In [1]: import numpy as np

In [2]: np.set_printoptions(precision=2, suppress=True, linewidth=200)

In [3]: rnd = lambda a: np.round(a, 2) + 0

In [4]: X = np.array([[2, 3, 4, 5, 6],
   ...:     [7, 8, 9, 10, 11],
   ...:     [12, 13, 14, 15, 16],
   ...:     [17, 18, 19, 20, 21]])

In [5]: r = np.linalg.matrix_rank(X)

In [6]: print(r)
2

In [7]: N = np.linalg.svd(X)[2][r:].T

In [8]: print([int(np.linalg.matrix_rank(X[:, :j + 1])) for j in range(5)])
[1, 2, 2, 2, 2]

In [9]: print(np.linalg.matrix_rank(X.T @ X), np.linalg.matrix_rank(X @ X.T))
2 2

In [10]: print(N.shape)
(5, 3)

In [11]: print([int(np.linalg.matrix_rank(np.delete(X, i, axis=0))) for i in range(4)])
[2, 2, 2, 2]

In [12]: print(rnd(X @ N))
[[0. 0. 0.]
 [0. 0. 0.]
 [0. 0. 0.]
 [0. 0. 0.]]

In [13]: u = np.array([6, 0])

In [14]: print(np.convolve(X[3], u))
[102 108 114 120 126   0]

In [15]: print(np.cross(X[3, :3], X[2, :3]))
[  5 -10   5]

In [16]: Uu, sv, vt = np.linalg.svd(X)

In [17]: print(np.argmax(sv[:-1] / (sv[1:] + 1e-6)) + 1)
2

In [18]: print(rnd(sv))
[57.47  2.75  0.    0.  ]

In [19]: other = Uu[:, :2] @ np.diag(sv[:2]) @ vt[:2]

In [20]: print(rnd(np.abs(X - other).max()))
0.0

In [21]: print(rnd(np.linalg.norm(X - other, 2)), rnd(sv[2]))
0.0 0.0

In [22]: print(rnd(other))
[[ 2.  3.  4.  5.  6.]
 [ 7.  8.  9. 10. 11.]
 [12. 13. 14. 15. 16.]
 [17. 18. 19. 20. 21.]]

In [23]: print(np.linalg.lstsq(X[:-1].T, X[-1])[2])
2

In [24]: print(np.allclose(X[:-1].T @ np.linalg.lstsq(X[:-1].T, X[-1])[0], X[-1]))
True

In [25]: print(rnd(np.trace(np.linalg.pinv(X) @ X)))
2.0

In [26]: other = np.array([[-3, 1, 2, -2, -3, 1],
    ...:     [3, -3, 0, 3, 3, -3],
    ...:     [2, 1, 3, 1, -1, 1],
    ...:     [-3, 2, -1, 1, -1, -2],
    ...:     [-3, -3, 0, 0, 1, 2],
    ...:     [-3, 0, 0, 2, 0, -2],
    ...:     [-1, 1, -3, 1, 3, 2],
    ...:     [0, -2, 0, 1, 1, 0]])

In [27]: W0 = other.T @ other

In [28]: print(W0)
[[ 50  -8   6   7  13  -6]
 [ -8  29   0  -9 -17   3]
 [  6   0  23  -5 -17   1]
 [  7  -9  -5  21  17 -14]
 [ 13 -17 -17  17  31  -3]
 [ -6   3   1 -14  -3  27]]

In [29]: O, vecs = np.linalg.qr(W0[:, :2])[0], np.linalg.qr(W0[:, 2:])[0]

In [30]: sv = np.linalg.svd(O.T @ vecs, compute_uv=False)

In [31]: print((sv > 0.9).sum())
1

In [32]: print(rnd(sv))
[1.   0.49]

In [33]: def softmax(z):
    ...:     e = np.exp(z - z.max(axis=-1, keepdims=True))
    ...:     return e / e.sum(axis=-1, keepdims=True)
    ...: 

In [34]: print(rnd(softmax(W0).sum(axis=1)))
[1. 1. 1. 1. 1. 1.]

In [35]: print(rnd(softmax(W0[0] + 3)))
[1. 0. 0. 0. 0. 0.]

In [36]: print(rnd(softmax(W0[0])))
[1. 0. 0. 0. 0. 0.]

In [37]: att = W0 @ W0.T / np.sqrt(6)

In [38]: print(softmax(att).round(6).argmax(axis=1))
[0 1 2 4 4 5]

In [39]: print(rnd(softmax(att + np.triu(np.full(att.shape, -np.inf), 1))))
[[1. 0. 0. 0. 0. 0.]
 [0. 1. 0. 0. 0. 0.]
 [0. 0. 1. 0. 0. 0.]
 [0. 0. 0. 1. 0. 0.]
 [0. 0. 0. 0. 1. 0.]
 [0. 0. 0. 0. 0. 1.]]

In [40]: print(softmax(att)[0] @ W0)
[50. -8.  6.  7. 13. -6.]

In [41]: print(rnd(softmax(att)))
[[1. 0. 0. 0. 0. 0.]
 [0. 1. 0. 0. 0. 0.]
 [0. 0. 1. 0. 0. 0.]
 [0. 0. 0. 0. 1. 0.]
 [0. 0. 0. 0. 1. 0.]
 [0. 0. 0. 0. 0. 1.]]

In [42]: t3 = np.stack([W0, 5 * W0, W0[::-1]])

In [43]: print(t3.sum(axis=0))
[[ 294  -45   37   28   75   -9]
 [ -35  157  -17  -37  -71   15]
 [  43   -9  133   -9  -85   -8]
 [  48  -54   -7  121   85  -83]
 [  70  -73 -102   93  169  -15]
 [  14   10   12  -77   -5  156]]

In [44]: print(rnd(np.linalg.norm(t3, axis=(1, 2))))
[ 95.32 476.58  95.32]

In [45]: print(np.linalg.matrix_rank(t3.reshape(3, -1)))
2

In [46]: print((t3 @ W0.T).shape)
(3, 6, 6)

In [47]: print(rnd(np.linalg.norm(X, 2) / np.linalg.norm(X)))
1.0

In [48]: print(np.linalg.matrix_rank(X, rtol=0.1))
1

In [49]: print(np.argsort(-np.linalg.norm(X, axis=0).round(6), kind="stable")[:3])
[4 3 2]

In [50]: Uu, sv, vt = np.linalg.svd(W0)

In [51]: print(rnd(sv))
[74.64 44.75 29.95 23.47  7.97  0.22]

In [52]: print(np.argmax(sv[:-1] / (sv[1:] + 1e-6)) + 1)
5

In [53]: other = Uu[:, :5] @ np.diag(sv[:5]) @ vt[:5]

In [54]: print(np.linalg.matrix_rank(other))
5

In [55]: print(np.linalg.matrix_rank(W0, rtol=0.05))
5

In [56]: print(rnd(np.abs(W0 - other).max()))
0.1
